$ ipython --no-banner

In [1]: import numpy as np

In [2]: from numpy import linalg as LA

In [3]: np.set_printoptions(precision=1, suppress=True, linewidth=160, sign=" ")

In [4]: M = np.load("m.npy")

In [5]: M
Out[5]: 
array([[-2.9,  4.1,  0.2],
       [ 3.1, -1.1,  3.7],
       [-3.4, -1.7, -3.2],
       [-2.1, -3.3,  3.1],
       [ 0.9,  2.7,  4.1],
       [ 1.7,  1.1,  4.6],
       [-4.2,  1. , -2.6],
       [-3.1,  2. ,  3.4],
       [ 2.7, -4.2,  0.4],
       [-4.8, -1.5, -0.2],
       [ 2.9,  0.1, -4.1],
       [ 0.2, -0.9, -4.9]])

In [6]: r0, r1 = M[11], M[2]

In [7]: round(float(r0 @ r1), 1)
Out[7]: 16.5

In [8]: p = (r0 @ r1) / (r0 @ r0) * r0

In [9]: r1 - p
Out[9]: array([-3.5, -1.1,  0.1])

In [10]: round((r1 - p) @ r0, 1)
Out[10]: np.float64(0.0)

In [11]: np.outer(r0, r1)
Out[11]: 
array([[-0.7, -0.3, -0.6],
       [ 3.1,  1.5,  2.9],
       [16.7,  8.3, 15.7]])

In [12]: x = np.array([5, 3, -2])

In [13]: y = M @ x

In [14]: np.round(LA.pinv(M) @ M, 1) + 0
Out[14]: 
array([[ 1.,  0.,  0.],
       [ 0.,  1.,  0.],
       [ 0.,  0.,  1.]])

In [15]: LA.lstsq(M, y)[0]
Out[15]: array([ 5.,  3., -2.])

In [16]: rng = np.random.default_rng(225)

In [17]: y = y + 0.1 * rng.normal(size=12)

In [18]: y.round(1) + 0
Out[18]: array([ -2.5,   4.7, -15.9, -26.7,   4.4,   2.6, -12.8, -16.1,   0. , -28.2,  22.9,   8.2])

In [19]: b, *_ = LA.lstsq(M, y)

In [20]: b.round()
Out[20]: array([ 5.,  3., -2.])

In [21]: round(float(LA.norm(y - M @ b)), 1)
Out[21]: 0.3

In [22]: Xs = M - M.mean(axis=0)

In [23]: Uu, sv, vt = LA.svd(Xs, full_matrices=False)

In [24]: round(float((sv ** 2).sum() ** 2 / (sv ** 4).sum()), 1)
Out[24]: 2.7

In [25]: vt[0] * np.sign(vt[0, np.abs(vt[0]).argmax()])
Out[25]: array([ 0.4,  0.1,  0.9])

In [26]: LA.matrix_rank(Xs)
Out[26]: np.int64(3)

In [27]: np.abs(Uu[:, 0]).argmax()
Out[27]: np.int64(5)

In [28]: np.abs(vt[0]).argmax()
Out[28]: np.int64(2)

In [29]: np.round(Xs.mean(axis=0), 1) + 0
Out[29]: array([ 0.,  0.,  0.])

In [30]: F = np.load("dump.npy")

In [31]: F
Out[31]: 
array([[ 0.6, -1. , -2.9,  1.5],
       [-1. ,  0.7, -1.4,  3.6],
       [-2.9, -1.4, -4.5,  1.4],
       [ 1.5,  3.6,  1.4, -2.8]])

In [32]: # symmetric

In [33]: round(LA.eigvalsh(F).min(), 1)
Out[33]: np.float64(-8.0)

In [34]: [round(float(LA.det(F[:i, :i])), 2) + 0 for i in range(1, 5)]
Out[34]: [0.6, -0.58, -12.57, 144.47]

In [35]: np.all(LA.eigvalsh(F) > 0)
Out[35]: np.False_

In [36]: vals, evecs = LA.eigvalsh(F)
ValueError: too many values to unpack (expected 2)


In [37]: vals, evecs = LA.eigh(F)

In [38]: (vals > 1e-8).sum(), (vals < -1e-8).sum()
Out[38]: (np.int64(2), np.int64(2))

In [39]: round(vals.sum(), 1), np.trace(F)
Out[39]: (np.float64(-6.0), np.float64(-6.0))

In [40]: np.round(evecs.T @ F @ evecs, 1) + 0
Out[40]: 
array([[-8.,  0.,  0.,  0.],
       [ 0., -3.,  0.,  0.],
       [ 0.,  0.,  2.,  0.],
       [ 0.,  0.,  0.,  3.]])

In [41]: arr = np.array([[-2.1, -0.3, 0.1],
    ...:     [-1.3, 1.9, 0.7],
    ...:     [-0.3, -0.6, 0.8],
    ...:     [-0.6, -0.8, 0.0]])

In [42]: arr[0] = arr[1] + 0.3 * rng.normal(size=3)

In [43]: arr
Out[43]: 
array([[-1.2,  1.4,  1. ],
       [-1.3,  1.9,  0.7],
       [-0.3, -0.6,  0.8],
       [-0.6, -0.8,  0. ]])

In [44]: x = np.array([2, 0, 2])

In [45]: LA.norm(arr @ x) <= LA.norm(arr, 2) * LA.norm(x) + 1e-9
Out[45]: np.True_

In [46]: arr @ np.eye(3)[0]
Out[46]: array([-1.2, -1.3, -0.3, -0.6])

In [47]: np.einsum("ij,j->i", arr, x)
Out[47]: array([-0.4, -1.2,  1. , -1.2])

In [48]: x @ arr
ValueError: matmul: Input operand 1 has a mismatch in its core dimension 0, with gufunc signature (n?,k),(k,m?)->(n?,m?) (size 4 is different from 3)


In [49]: np.sign((arr @ x).round(6))
Out[49]: array([-1., -1.,  1., -1.])

In [50]: arr @ x
Out[50]: array([-0.4, -1.2,  1. , -1.2])

In [51]: arr * x
Out[51]: 
array([[-2.4,  0. ,  2. ],
       [-2.6,  0. ,  1.4],
       [-0.6, -0. ,  1.6],
       [-1.2, -0. ,  0. ]])

In [52]: (arr * x).sum(axis=1)
Out[52]: array([-0.4, -1.2,  1. , -1.2])

In [53]: arr @ np.ones(3)
Out[53]: array([ 1.2,  1.3, -0.1, -1.4])

In [54]: q, evecs = LA.qr(arr[:, :2])[0], LA.qr(arr[:, 2:])[0]

In [55]: sv = LA.svd(q.T @ evecs, compute_uv=False)

In [56]: (sv > 0.9).sum()
Out[56]: np.int64(0)

In [57]: sv
Out[57]: array([ 0.9])

In [58]: np.degrees(np.arccos(sv.clip(0, 1)))
Out[58]: array([ 31.4])

In [59]: round(float(LA.det(2 * F)), 1), round(float(LA.det(F)), 1)
Out[59]: (2311.5, 144.5)

In [60]: np.kron(np.eye(2, dtype=int), F)
Out[60]: 
array([[ 0.6, -1. , -2.9,  1.5,  0. , -0. , -0. ,  0. ],
       [-1. ,  0.7, -1.4,  3.6, -0. ,  0. , -0. ,  0. ],
       [-2.9, -1.4, -4.5,  1.4, -0. , -0. , -0. ,  0. ],
       [ 1.5,  3.6,  1.4, -2.8,  0. ,  0. ,  0. , -0. ],
       [ 0. , -0. , -0. ,  0. ,  0.6, -1. , -2.9,  1.5],
       [-0. ,  0. , -0. ,  0. , -1. ,  0.7, -1.4,  3.6],
       [-0. , -0. , -0. ,  0. , -2.9, -1.4, -4.5,  1.4],
       [ 0. ,  0. ,  0. , -0. ,  1.5,  3.6,  1.4, -2.8]])

In [61]: LA.eigvals(F)
Out[61]: array([-8., -3.,  2.,  3.])

In [62]: x = np.array([0, 3, 1])

In [63]: a = np.maximum(arr @ x, 0)

In [64]: np.tanh(arr @ x)
Out[64]: array([ 1. ,  1. , -0.8, -1. ])

In [65]: np.maximum(arr @ (3 * x), 0)
Out[65]: array([ 15.3,  19.2,   0. ,   0. ])

In [66]: np.flatnonzero(a > 1e-9)
Out[66]: array([ 0,  1])
